$ python3 -q
>>> import numpy as np
>>> import numpy.linalg as la
>>> np.set_printoptions(precision=2, suppress=True, linewidth=100, sign=" ")
>>> tidy = lambda a: np.round(a, 2) + 0
>>> J = np.array([[2, -1, -1], [1, 1, 2], [-2, -2, 2]])
>>> J[:, 1] = -1 * J[:, 0]
>>> J
array([[ 2, -2, -1],
       [ 1, -1,  2],
       [-2,  2,  2]])
>>> rank = la.matrix_rank(J)
>>> rank
np.int64(2)
>>> null = la.svd(J)[2][rank:].T
>>> tidy(null[:, 0] / null[np.abs(null[:, 0]).round(6).argmax(), 0])
array([ 1.,  1.,  0.])
>>> la.matrix_power(J, 2)
array([[ 4, -4, -8],
       [-3,  3,  1],
       [-6,  6, 10]])
>>> np.trace(J)
np.int64(3)
>>> tidy(np.sort(np.abs(la.eigvals(J))))
array([ 0.,  1.,  4.])
>>> np.allclose(J, J.T)
False
>>> tidy(np.abs(la.eigvals(J)).max())
np.float64(4.0)
>>> J @ J
array([[ 4, -4, -8],
       [-3,  3,  1],
       [-6,  6, 10]])
>>> rng = np.random.default_rng(643895)
>>> lab = rng.permutation(3)
>>> lab
array([ 1,  2,  0])
>>> M2 = J[lab][:, lab]
>>> np.allclose(M2, J)
False
>>> tidy(np.sort(np.abs(la.eigvals(M2))))
array([ 0.,  1.,  4.])
>>> M2
array([[-1,  2,  1],
       [ 2,  2, -2],
       [-2, -1,  2]])
>>> tidy(la.det(M2)), tidy(la.det(J[lab]))
(np.float64(0.0), np.float64(0.0))
>>> F = np.array([[1, 0, 0, 0], [2, 1, 0, 0], [0, 2, 1, 0], [0, 0, 0, 1]])
>>> F
array([[ 1,  0,  0,  0],
       [ 2,  1,  0,  0],
       [ 0,  2,  1,  0],
       [ 0,  0,  0,  1]])
>>> la.matrix_rank(F - F[0, 0] * np.eye(4))
np.int64(2)
>>> tidy(np.sort(la.eigvals(F)))
array([ 1.,  1.,  1.,  1.])
>>> [int(la.matrix_rank(la.matrix_power(F, p))) for p in range(1, 5)]
[4, 4, 4, 4]
